% ipython --no-banner

In [1]: import numpy as np

In [2]: import numpy.linalg as la

In [3]: np.set_printoptions(precision=2, suppress=True, linewidth=200)

In [4]: def rnd(a):
   ...:     return np.round(a, 2) + 0
   ...: 

In [5]: W0 = np.loadtxt("sample12.csv", delimiter=",")

In [6]: W0
Out[6]: 
array([[ 2.34,  3.33, -1.39],
       [ 1.78,  2.78, -1.84],
       [ 2.04,  2.73, -1.87],
       [ 2.03,  2.91, -1.9 ],
       [ 2.23,  3.74, -1.32],
       [ 1.91,  3.19, -2.4 ],
       [ 1.77,  3.02, -2.49],
       [ 2.14,  3.19, -2.04],
       [ 1.79,  2.57, -1.79],
       [ 2.42,  1.31, -1.34],
       [ 1.96,  0.83, -0.84],
       [ 1.7 ,  1.35, -0.29],
       [ 2.37,  0.59, -0.39],
       [ 2.11,  0.72, -1.39],
       [ 1.74,  0.68, -0.88],
       [ 1.67,  0.73, -1.35],
       [ 2.53,  0.92, -1.41],
       [ 2.37,  1.18, -1.09],
       [-3.18,  0.66, -0.2 ],
       [-3.96,  1.07, -0.16],
       [-2.95,  1.29,  0.33],
       [-3.21,  1.24, -0.38],
       [-2.53,  1.32,  0.27],
       [-3.04,  1.13, -0.24],
       [-3.02,  1.03,  0.42],
       [-2.66,  0.37,  0.31],
       [-3.37,  0.33,  0.28]])

In [7]: rnd(la.norm(W0[6], 1)), rnd(la.norm(W0[6], np.inf))
Out[7]: (np.float64(7.28), np.float64(3.02))

In [8]: rnd(la.norm(W0, 1)), rnd(la.norm(W0, np.inf))
Out[8]: (np.float64(64.82), np.float64(7.5))

In [9]: rnd(la.norm(W0) ** 2 / la.norm(W0, 2) ** 2)
Out[9]: np.float64(1.4)

In [10]: rnd(la.norm(W0[6] - W0[1]))
Out[10]: np.float64(0.69)

In [11]: Xs = W0 - W0.mean(axis=0)

In [12]: V = la.svd(Xs)[2][:2]

In [13]: A2 = Xs - Xs @ V.T @ V

In [14]: rnd(la.norm(A2) / la.norm(Xs))
Out[14]: np.float64(0.13)

In [15]: rnd(np.diag(V.T @ V))
Out[15]: array([0.97, 0.84, 0.19])

In [16]: rnd((Xs @ V.T).std(axis=0))
Out[16]: array([2.61, 0.96])

In [17]: rnd(np.cov(Xs @ V.T, rowvar=False))
Out[17]: 
array([[7.08, 0.  ],
       [0.  , 0.96]])

In [18]: Z = W0[[9, 26]].astype(float)

In [19]: for _ in range(5):
    ...:     labels = la.norm(W0[:, None] - Z, axis=-1).argmin(axis=1)
    ...:     Z = np.array([W0[labels == j].mean(axis=0) for j in range(2)])
    ...: 

In [20]: labels
Out[20]: array([0, 0, 0, 0, 0, 0, 0, 0, 0, 0, 0, 0, 0, 0, 0, 0, 0, 0, 1, 1, 1, 1, 1, 1, 1, 1, 1])

In [21]: rnd(Z)
Out[21]: 
array([[ 2.05,  1.99, -1.45],
       [-3.1 ,  0.94,  0.07]])

In [22]: np.bincount(labels)
Out[22]: array([18,  9])

In [23]: rnd(Z[1] - Z[0])
Out[23]: array([-5.15, -1.05,  1.52])

In [24]: F = np.load("layer18.npy")

In [25]: F
Out[25]: 
array([[ 0.1 , -0.36,  0.19],
       [-0.1 ,  0.77, -0.45],
       [-0.96, -0.97,  0.56],
       [-0.76, -0.95,  0.59],
       [-0.54,  0.8 , -0.54],
       [-0.96, -0.06, -0.24],
       [ 0.38,  0.17, -0.02],
       [ 0.66,  0.54, -0.16],
       [-0.8 , -0.77,  0.3 ],
       [-0.54, -0.75,  0.35],
       [-0.89,  0.36, -0.36],
       [ 0.72,  0.97, -0.7 ],
       [ 0.6 ,  0.8 , -0.39],
       [-0.29, -0.96,  0.7 ],
       [-0.66, -0.97,  0.68],
       [-0.38, -0.9 ,  0.55],
       [-0.1 , -0.49,  0.23],
       [-0.29, -0.83,  0.47],
       [-0.96,  0.52, -0.51],
       [-0.92,  0.71, -0.56]])

In [26]: Xs = (F - F.mean(axis=0)) / F.std(axis=0)

In [27]: Xs.std(axis=0)
Out[27]: array([1., 1., 1.])

In [28]: np.argwhere(np.abs(Xs) > 2)
Out[28]: array([], shape=(0, 2), dtype=int64)

In [29]: b = la.lstsq(np.delete(Xs, 0, axis=1), Xs[:, 0])[0]

In [30]: rnd(1 - np.var(Xs[:, 0] - np.delete(Xs, 0, axis=1) @ b))
Out[30]: np.float64(0.53)

In [31]: rnd(b)
Out[31]: array([2.91, 2.61])

In [32]: A2 = np.array([[2, 3, 1, 3, 3],
    ...:     [1, 3, 0, 1, 1],
    ...:     [0, 3, 2, 2, 3],
    ...:     [3, 2, 2, 0, 1],
    ...:     [1, 2, 2, 0, 1]])

In [33]: M = A2 - A2.T

In [34]: M
Out[34]: 
array([[ 0,  2,  1,  0,  2],
       [-2,  0, -3, -1, -1],
       [-1,  3,  0,  0,  1],
       [ 0,  1,  0,  0,  1],
       [-2,  1, -1, -1,  0]])

In [35]: np.allclose(M, M.T)
Out[35]: False

In [36]: rnd(np.sort(np.abs(la.eigvals(M))))
Out[36]: array([0.  , 0.84, 0.84, 4.61, 4.61])

In [37]: rnd(la.det(M))
Out[37]: np.float64(0.0)

In [38]: rnd(np.abs(la.eigvals(M)).max())
Out[38]: np.float64(4.61)

In [39]: np.allclose(M @ M.T, M.T @ M)
Out[39]: True

In [40]: la.matrix_power(M, 4)
Out[40]: 
array([[ 187, -108,  176,   82,   20],
       [-108,  316,   22,  -25,  175],
       [ 176,   22,  227,   88,  110],
       [  82,  -25,   88,   38,   25],
       [  20,  175,  110,   25,  140]])

In [41]: np.trace(M)
Out[41]: np.int64(0)
